In [1]: import numpy as np

In [2]: import numpy.linalg as la

In [3]: np.set_printoptions(suppress=True, linewidth=160)

In [4]: m1 = np.array([[2, 3, 1, 3, 1, 0, 2, 1, 3, 0, 0, 2, 1, 2],
   ...:     [3, 3, 3, 0, 1, 3, 3, 0, 0, 0, 3, 2, 1, 0],
   ...:     [2, 0, 3, 0, 0, 3, 2, 1, 1, 0, 3, 1, 0, 2],
   ...:     [0, 3, 1, 1, 3, 1, 3, 2, 1, 3, 2, 1, 2, 0],
   ...:     [1, 1, 0, 2, 3, 3, 1, 1, 3, 0, 3, 3, 3, 1],
   ...:     [0, 3, 1, 1, 1, 3, 0, 1, 0, 1, 2, 0, 3, 1],
   ...:     [1, 3, 0, 3, 3, 2, 0, 2, 1, 0, 1, 1, 2, 1],
   ...:     [3, 0, 0, 2, 2, 3, 0, 1, 3, 3, 2, 2, 3, 2],
   ...:     [3, 3, 2, 2, 1, 3, 3, 0, 1, 1, 1, 3, 2, 1],
   ...:     [3, 2, 1, 2, 2, 0, 0, 3, 3, 0, 3, 3, 0, 3],
   ...:     [2, 3, 1, 2, 3, 3, 0, 0, 3, 0, 3, 3, 0, 3],
   ...:     [3, 2, 2, 2, 0, 2, 1, 3, 3, 3, 0, 3, 3, 2],
   ...:     [2, 0, 3, 0, 3, 1, 0, 1, 3, 1, 0, 2, 0, 3],
   ...:     [1, 2, 1, 3, 3, 2, 3, 2, 1, 2, 2, 0, 3, 1]])

In [5]: m1
Out[5]: 
array([[2, 3, 1, 3, 1, 0, 2, 1, 3, 0, 0, 2, 1, 2],
       [3, 3, 3, 0, 1, 3, 3, 0, 0, 0, 3, 2, 1, 0],
       [2, 0, 3, 0, 0, 3, 2, 1, 1, 0, 3, 1, 0, 2],
       [0, 3, 1, 1, 3, 1, 3, 2, 1, 3, 2, 1, 2, 0],
       [1, 1, 0, 2, 3, 3, 1, 1, 3, 0, 3, 3, 3, 1],
       [0, 3, 1, 1, 1, 3, 0, 1, 0, 1, 2, 0, 3, 1],
       [1, 3, 0, 3, 3, 2, 0, 2, 1, 0, 1, 1, 2, 1],
       [3, 0, 0, 2, 2, 3, 0, 1, 3, 3, 2, 2, 3, 2],
       [3, 3, 2, 2, 1, 3, 3, 0, 1, 1, 1, 3, 2, 1],
       [3, 2, 1, 2, 2, 0, 0, 3, 3, 0, 3, 3, 0, 3],
       [2, 3, 1, 2, 3, 3, 0, 0, 3, 0, 3, 3, 0, 3],
       [3, 2, 2, 2, 0, 2, 1, 3, 3, 3, 0, 3, 3, 2],
       [2, 0, 3, 0, 3, 1, 0, 1, 3, 1, 0, 2, 0, 3],
       [1, 2, 1, 3, 3, 2, 3, 2, 1, 2, 2, 0, 3, 1]])

In [6]: np.allclose(m1, m1.T)
Out[6]: False

In [7]: np.trace(m1)
Out[7]: np.int64(24)

In [8]: round(np.abs(la.eigvals(m1)).max(), 2)
Out[8]: np.float64(22.95)

In [9]: x0 = np.array([1, 1, 2, 2, 1, 2, 0, 0, 0, 0, 2, 2, 2, 1])

In [10]: y = m1 @ x0

In [11]: beta, lr = np.zeros(14), 1 / la.norm(m1, 2) ** 2

In [12]: for i in range(6):
    ...:     beta -= lr * m1.T @ (m1 @ beta - y)
    ...:     if i % 1 == 0: print(i, round(la.norm(m1 @ beta - y), 2))
    ...: 
0 9.58
1 8.98
2 8.44
3 7.94
4 7.48
5 7.06

In [13]: beta.round(2)
Out[13]: array([1.34, 1.44, 0.96, 1.11, 1.23, 1.79, 0.89, 0.71, 1.15, 0.55, 1.46, 1.34, 1.23, 1.02])

In [14]: np.round(la.cond(m1), 2)
Out[14]: np.float64(155.29)

In [15]: Y = m1[0, 0] * m1[1:] - np.outer(m1[1:, 0], m1[0])

In [16]: Y
Out[16]: 
array([[ 0, -3,  3, -9, -1,  6,  0, -3, -9,  0,  6, -2, -1, -6],
       [ 0, -6,  4, -6, -2,  6,  0,  0, -4,  0,  6, -2, -2,  0],
       [ 0,  6,  2,  2,  6,  2,  6,  4,  2,  6,  4,  2,  4,  0],
       [ 0, -1, -1,  1,  5,  6,  0,  1,  3,  0,  6,  4,  5,  0],
       [ 0,  6,  2,  2,  2,  6,  0,  2,  0,  2,  4,  0,  6,  2],
       [ 0,  3, -1,  3,  5,  4, -2,  3, -1,  0,  2,  0,  3,  0],
       [ 0, -9, -3, -5,  1,  6, -6, -1, -3,  6,  4, -2,  3, -2],
       [ 0, -3,  1, -5, -1,  6,  0, -3, -7,  2,  2,  0,  1, -4],
       [ 0, -5, -1, -5,  1,  0, -6,  3, -3,  0,  6,  0, -3,  0],
       [ 0,  0,  0, -2,  4,  6, -4, -2,  0,  0,  6,  2, -2,  2],
       [ 0, -5,  1, -5, -3,  4, -4,  3, -3,  6,  0,  0,  3, -2],
       [ 0, -6,  4, -6,  4,  2, -4,  0,  0,  2,  0,  0, -2,  2],
       [ 0,  1,  1,  3,  5,  4,  4,  3, -1,  4,  4, -2,  5,  0]])

In [17]: la.matrix_rank(Y), la.matrix_rank(m1)
Out[17]: (np.int64(13), np.int64(14))

In [18]: m1[:, 0] / m1[0, 0]
Out[18]: array([1. , 1.5, 1. , 0. , 0.5, 0. , 0.5, 1.5, 1.5, 1.5, 1. , 1.5, 1. , 0.5])

In [19]: np.flatnonzero(~Y.round(6).any(axis=1))
Out[19]: array([], dtype=int64)
